In [1]: import numpy as np

In [2]: np.set_printoptions(suppress=True, linewidth=200)

In [3]: F = np.load("data.npy")

In [4]: print(F)
[[0 1 0]
 [1 0 1]
 [0 1 0]]

In [5]: print(F.sum(axis=0))
[1 2 1]

In [6]: print(F @ F)
[[1 0 1]
 [0 2 0]
 [1 0 1]]

In [7]: print(np.argwhere(np.triu(F)))
[[0 1]
 [1 2]]

In [8]: L = np.diag(F.sum(axis=1)) - F

In [9]: print(np.round(np.linalg.eigvalsh(L), 2) + 0)
[0. 1. 3.]

In [10]: rk = np.linalg.matrix_rank(F)

In [11]: print(rk)
2

In [12]: ns = np.linalg.svd(F)[2][rk:].T

In [13]: print(np.round(ns @ ns.T, 2))
[[ 0.5  0.  -0.5]
 [ 0.   0.   0. ]
 [-0.5  0.   0.5]]

In [14]: print([int(np.linalg.matrix_rank(np.delete(F, i, axis=0))) for i in range(3)])
[2, 1, 2]

In [15]: print(ns[:, 0] / ns[np.abs(ns[:, 0]).round(6).argmax(), 0])
[ 1. -0. -1.]

In [16]: print([int(np.linalg.matrix_rank(F[:i])) for i in range(1, len(F) + 1)])
[1, 2, 2]

In [17]: print(np.linalg.matrix_rank(F.T @ F), np.linalg.matrix_rank(F @ F.T))
2 2

In [18]: print(np.allclose(F @ ns, 0))
True

In [19]: print(F @ ns)
[[0.]
 [0.]
 [0.]]

In [20]: left, s, Vh = np.linalg.svd(F)

In [21]: evecs = Vh[:(s > 1e-8).sum()]

In [22]: rng = np.random.default_rng(693)

In [23]: x = F[1] + 3 * F[2] + rng.integers(2) * np.eye(3)[1]

In [24]: print(x)
[1. 4. 1.]

In [25]: print(round(np.linalg.norm(x - evecs.T @ evecs @ x), 2))
0.0

In [26]: print(np.round(np.diag(evecs.T @ evecs), 2))
[0.5 1.  0.5]

In [27]: print(np.allclose(evecs.T @ evecs @ x, x))
True

In [28]: print(np.linalg.matrix_rank(np.vstack([F, x])))
2

In [29]: K = np.loadtxt("mat.csv", delimiter=",")

In [30]: print(K)
[[ 0.4  -0.18  1.14 -1.5  -0.68  2.4 ]
 [-0.15  0.47  0.29 -0.4  -0.13  0.15]
 [ 0.7  -1.12  0.56 -0.7  -0.42  2.1 ]
 [-0.38  0.24 -0.96  1.26  0.58 -2.1 ]
 [ 1.08 -2.05  0.29 -0.31 -0.34  2.4 ]]

In [31]: # null space of dimension 4

In [32]: Y = K + rng.integers(-2, 3, (5, 2)) @ rng.integers(-2, 3, (2, 6))

In [33]: print(Y.round(2))
[[ 2.4   4.82  1.14 -4.5  -2.68  2.4 ]
 [-4.15 -5.53 -1.71  1.6   3.87  0.15]
 [-3.3  -1.12 -4.44 -4.7   3.58  2.1 ]
 [-2.38 -0.76 -2.96  0.26  2.58 -2.1 ]
 [-0.92 -3.05 -1.71 -1.31  1.66  2.4 ]]

In [34]: print(Y - K)
[[ 2.  5.  0. -3. -2.  0.]
 [-4. -6. -2.  2.  4.  0.]
 [-4.  0. -5. -4.  4.  0.]
 [-2. -1. -2. -1.  2.  0.]
 [-2. -1. -2. -1.  2.  0.]]

In [35]: print(np.round(np.linalg.svd(Y - K, compute_uv=False), 2) + 0)
[12.36  8.14  0.    0.    0.  ]

In [36]: rk = np.linalg.matrix_rank(K)

In [37]: print(rk)
2

In [38]: ns = np.linalg.svd(K)[2][rk:].T

In [39]: print([int(np.linalg.matrix_rank(np.delete(K, i, axis=0))) for i in range(5)])
[2, 2, 2, 2, 2]

In [40]: print([int(np.linalg.matrix_rank(K[:, :j + 1])) for j in range(6)])
[1, 2, 2, 2, 2, 2]

In [41]: print(np.allclose(K @ ns, 0))
True

In [42]: print(ns.shape)
(6, 4)

In [43]: print(np.round(np.trace(np.linalg.pinv(K) @ K), 2))
2.0

In [44]: print(np.abs(np.diag(np.linalg.qr(K)[1])) > 1e-9)
[ True  True False False False]

In [45]: print(np.allclose(K[:-1].T @ np.linalg.lstsq(K[:-1].T, K[-1])[0], K[-1]))
True

In [46]: print(np.round(K @ np.linalg.pinv(K) @ K, 2))
[[ 0.4  -0.18  1.14 -1.5  -0.68  2.4 ]
 [-0.15  0.47  0.29 -0.4  -0.13  0.15]
 [ 0.7  -1.12  0.56 -0.7  -0.42  2.1 ]
 [-0.38  0.24 -0.96  1.26  0.58 -2.1 ]
 [ 1.08 -2.05  0.29 -0.31 -0.34  2.4 ]]

In [47]: T = np.stack([F, -2 * F, F[::-1]])

In [48]: print(np.einsum("bij,cij->bc", T, T))
[[ 4 -8  4]
 [-8 16 -8]
 [ 4 -8  4]]

In [49]: print(np.linalg.matrix_rank(T.reshape(3, -1)))
1

In [50]: print(np.round(np.linalg.det(T), 2))
[0. 0. 0.]

In [51]: print(T.shape)
(3, 3, 3)

In [52]: print(np.round(np.linalg.norm(T, axis=(1, 2)), 2))
[2. 4. 2.]

In [53]: print(T.sum(axis=0))
[[0 0 0]
 [0 0 0]
 [0 0 0]]

In [54]: print(np.linalg.matrix_rank(T))
[2 2 2]

In [55]: Q, _ = np.linalg.qr(np.array([[0.4, -0.8], [-0.7, 0.3], [0.6, -0.1], [0.2, 1.1]]))

In [56]: arr = Q @ Q.T

In [57]: print(arr.round(2))
[[ 0.39 -0.29  0.19 -0.35]
 [-0.29  0.47 -0.4  -0.1 ]
 [ 0.19 -0.4   0.35  0.19]
 [-0.35 -0.1   0.19  0.79]]

In [58]: print([round(float(x), 2) for x in np.linalg.svd(arr, compute_uv=False)[:3]])
[1.0, 1.0, 0.0]

In [59]: print(round(np.linalg.norm(arr, 2) / np.linalg.norm(arr), 2))
0.71

In [60]: J = np.loadtxt("x.csv", delimiter=",")

In [61]: print(J)
[[-0.85  2.39  2.45]
 [ 1.73 -5.42 -5.39]
 [ 1.37 -4.28 -4.18]
 [ 0.81 -2.37 -2.27]
 [-0.7   2.4   2.38]
 [-1.    2.85  3.05]
 [ 1.74 -5.4  -5.33]
 [ 0.75 -2.39 -2.4 ]
 [ 0.07  0.02  0.01]
 [ 0.21 -0.61 -0.63]
 [ 0.01  0.06 -0.01]
 [ 0.39 -1.17 -1.14]
 [ 1.25 -3.6  -3.61]
 [-1.22  3.52  3.57]
 [-1.01  2.95  3.01]
 [ 0.09 -0.72 -0.6 ]
 [-1.87  5.4   5.41]
 [ 1.84 -5.35 -5.41]
 [ 0.2  -0.62 -0.53]
 [ 1.57 -4.85 -4.85]
 [-0.57  1.86  1.92]
 [-0.31  1.22  1.16]]

In [62]: left, s, Vh = np.linalg.svd(F)

In [63]: print(s.round(2))
[1.41 1.41 0.  ]

In [64]: print(np.argmax(s[:-1] / (s[1:] + 1e-6)) + 1)
2

In [65]: Y = left[:, :2] @ np.diag(s[:2]) @ Vh[:2]

In [66]: print(round(np.linalg.norm(F - Y, 2), 2), s[2])
0.0 0.0

In [67]: r0 = np.array([2, 1, 0])

In [68]: print(np.round(np.polyval(r0, J[13]), 2))
[ 1.76 28.3  29.06]

In [69]: print(np.convolve(J[13], r0))
[-2.44  5.82 10.66  3.57  0.  ]

In [70]: Y = np.array([[6, -3, -2, -4], [-2, -3, 5, 5], [-8, 5, 0, -8], [-5, 9, -8, 8]])

In [71]: A = np.triu(Y, 1)

In [72]: print(A)
[[ 0 -3 -2 -4]
 [ 0  0  5  5]
 [ 0  0  0 -8]
 [ 0  0  0  0]]

In [73]: left, s, Vh = np.linalg.svd(A, full_matrices=False)

In [74]: print(left.shape, s.shape, Vh.shape)
(4, 4) (4,) (4, 4)

In [75]: print(s.round(2))
[10.91  4.11  2.68  0.  ]

In [76]: print(np.round(left.T @ left, 2) + 0)
[[1. 0. 0. 0.]
 [0. 1. 0. 0.]
 [0. 0. 1. 0.]
 [0. 0. 0. 1.]]

In [77]: print(np.round(s / s[0], 2))
[1.   0.38 0.25 0.  ]

In [78]: print(np.abs(left[:, 0]).round(6).argmax())
2

In [79]: print(np.round(np.cumsum(s ** 2) / np.sum(s ** 2), 2))
[0.83 0.95 1.   1.  ]

In [80]: print(np.round(np.abs(Vh[0]), 2))
[0.   0.12 0.35 0.93]

In [81]: print(np.round(Vh @ Vh.T, 2) + 0)
[[1. 0. 0. 0.]
 [0. 1. 0. 0.]
 [0. 0. 1. 0.]
 [0. 0. 0. 1.]]

In [82]: print(np.round(left.T @ A @ Vh.T, 2) + 0)
[[10.91  0.    0.    0.  ]
 [ 0.    4.11  0.    0.  ]
 [ 0.    0.    2.68  0.  ]
 [ 0.    0.    0.    0.  ]]

In [83]: rk = np.linalg.matrix_rank(A)

In [84]: print(rk)
3

In [85]: ns = np.linalg.svd(A)[2][rk:].T

In [86]: print(np.allclose(A @ ns, 0))
True

In [87]: print(ns[:, 0] / ns[np.abs(ns[:, 0]).round(6).argmax(), 0])
[1. 0. 0. 0.]

In [88]: print([int(np.linalg.matrix_rank(A[:i])) for i in range(1, len(A) + 1)])
[1, 2, 3, 3]

In [89]: print(ns.shape)
(4, 1)
